% python3 -q
>>> import numpy as np
>>> np.set_printoptions(precision=1, suppress=True, linewidth=160)
>>> M2 = np.array([[0, 0, 2], [1, 0, 2], [0, -1, 1]])
>>> Z = np.array([[-3, -3, -5, 3], [2, -5, 0, 0], [-1, 2, 4, 0], [-2, 4, 5, 4]])
>>> feats = np.block([[M2, np.array([[3, 1, 3, 1], [0, 3, 2, 3], [1, 1, 2, 2]])], [np.zeros((4, 3)), Z]])
>>> print(feats)
[[ 0.  0.  2.  3.  1.  3.  1.]
 [ 1.  0.  2.  0.  3.  2.  3.]
 [ 0. -1.  1.  1.  1.  2.  2.]
 [ 0.  0.  0. -3. -3. -5.  3.]
 [ 0.  0.  0.  2. -5.  0.  0.]
 [ 0.  0.  0. -1.  2.  4.  0.]
 [ 0.  0.  0. -2.  4.  5.  4.]]
>>> f = np.array([1, 1])
>>> print(np.cross(feats[2, :3], feats[3, :3]))
[-0.  0.  0.]
>>> print(np.convolve(feats[2], f))
[ 0. -1.  0.  2.  2.  3.  4.  2.]
>>> print(np.correlate(feats[2], feats[3], "full"))
[  0.  -3.   8.   1.  -2.  -5. -10. -19. -12.  -6.   0.   0.   0.]
>>> rng = np.random.default_rng(669)
>>> labels = rng.permutation(7)
>>> M2 = feats[:, labels] * rng.choice([-1, 1], 7)
>>> print(M2)
[[-0.  3.  1.  3. -1. -2. -0.]
 [-0.  2.  3.  0. -3. -2. -1.]
 [ 1.  2.  2.  1. -1. -1. -0.]
 [-0. -5.  3. -3.  3. -0. -0.]
 [-0.  0.  0.  2.  5. -0. -0.]
 [-0.  4.  0. -1. -2. -0. -0.]
 [-0.  5.  4. -2. -4. -0. -0.]]
>>> left, _, Vt = np.linalg.svd(feats.T @ M2)
>>> print(np.round(np.linalg.lstsq(feats, M2)[0], 1) + 0)
[[ 0.  0.  0.  0.  0.  0. -1.]
 [-1.  0.  0.  0.  0.  0.  0.]
 [ 0.  0.  0.  0.  0. -1.  0.]
 [ 0.  0.  0.  1.  0.  0.  0.]
 [ 0.  0.  0.  0. -1.  0.  0.]
 [ 0.  1.  0.  0.  0.  0.  0.]
 [ 0.  0.  1.  0.  0.  0.  0.]]
>>> print(np.round(left @ Vt, 1) + 0)
[[ 0.  0.  0.  0.  0.  0. -1.]
 [-1.  0.  0.  0.  0.  0.  0.]
 [ 0.  0.  0.  0.  0. -1.  0.]
 [ 0.  0.  0.  1.  0.  0.  0.]
 [ 0.  0.  0.  0. -1.  0.  0.]
 [ 0.  1.  0.  0.  0.  0.  0.]
 [ 0.  0.  1.  0.  0.  0.  0.]]
>>> f = np.array([1, 4, 7, 8, -5, -4, 3])
>>> M2 = feats + np.outer(f, np.eye(7)[6])
>>> print(M2)
[[ 0.  0.  2.  3.  1.  3.  2.]
 [ 1.  0.  2.  0.  3.  2.  7.]
 [ 0. -1.  1.  1.  1.  2.  9.]
 [ 0.  0.  0. -3. -3. -5. 11.]
 [ 0.  0.  0.  2. -5.  0. -5.]
 [ 0.  0.  0. -1.  2.  4. -4.]
 [ 0.  0.  0. -2.  4.  5.  7.]]
>>> print(round(float(np.linalg.det(M2) / np.linalg.det(feats)), 1), np.round(1 + np.linalg.solve(feats, f)[6], 1))
2.6 2.6
>>> print(np.linalg.matrix_rank(M2 - feats))
1
>>> q, evecs = np.linalg.qr(M2[:, :4])[0], np.linalg.qr(M2[:, 4:])[0]
>>> sigma = np.linalg.svd(q.T @ evecs, compute_uv=False)
>>> print(round(np.linalg.norm(q @ q.T - evecs @ evecs.T, 2), 1))
1.0
>>> print(sigma)
[0.9 0.6 0.2]
>>> print((sigma > 0.9).sum())
1
>>> X = np.array([[1, 0, 0], [-1, 1, 0], [-6, 1, 1]])
>>> print(X)
[[ 1  0  0]
 [-1  1  0]
 [-6  1  1]]
>>> M2 = np.linalg.inv(X)
>>> print(np.round(np.linalg.cond(X), 1))
33.9
>>> print(np.round(X @ M2, 1) + 0)
[[1. 0. 0.]
 [0. 1. 0.]
 [0. 0. 1.]]
>>> x = np.array([2, -2, -2])
>>> h1 = np.maximum(X @ x, 0)
>>> print(h1)
[2 0 0]
>>> print(np.flatnonzero(h1 > 1e-9))
[0]
>>> print(np.tanh(X @ x))
[ 1. -1. -1.]
>>> print(X * (h1 > 1e-9)[:, None])
[[1 0 0]
 [0 0 0]
 [0 0 0]]
>>> mat = np.load("dump.npy")
>>> print(mat)
[[ 0.3  4.   0.4 -0.3  1.2]
 [-1.9 -7.   0.   1.5 -1.6]
 [ 0.5 26.  -0.4 -1.9 -0.1]
 [ 0.3  6.  -0.1  0.3  0.6]]
>>> mat @ mat
Traceback (most recent call last):
  File "<python-input-40>", line 1, in <module>
    mat @ mat
    ~~~~^~~~~
ValueError: matmul: Input operand 1 has a mismatch in its core dimension 0, with gufunc signature (n?,k),(k,m?)->(n?,m?) (size 4 is different from 5)
>>> cov = mat.T @ mat
>>> print(np.allclose(cov, cov.T))
True
>>> print((mat @ mat.T).shape)
(4, 4)
>>> print(np.linalg.svd(mat, compute_uv=False) ** 2)
[783.1   7.1   1.3   0.3]
>>> print(np.round(np.linalg.eigvalsh(cov)[::-1], 1) + 0)
[783.1   7.1   1.3   0.3   0. ]
>>> print(np.diag(cov))
[  4.  777.    0.3   6.    4.4]
>>> print(round(float(np.linalg.norm(mat, 2) / np.linalg.norm(mat)), 1))
1.0
>>> print(np.linalg.cond(mat) > 100)
False
>>> print([round(float(x), 1) for x in np.linalg.svd(mat, compute_uv=False)[:3]])
[28.0, 2.7, 1.1]
>>> left, sigma, Vt = np.linalg.svd(mat)
>>> print(np.argmax(sigma[:-1] / (sigma[1:] + 1e-6)) + 1)
1
>>> print(sigma)
[28.   2.7  1.1  0.6]
>>> M2 = left[:, :1] @ np.diag(sigma[:1]) @ Vt[:1]
>>> print(np.linalg.matrix_rank(mat, rtol=0.05))
2
>>> print(round(float(np.linalg.norm(mat - M2, 2)), 1), round(float(sigma[1]), 1))
2.7 2.7
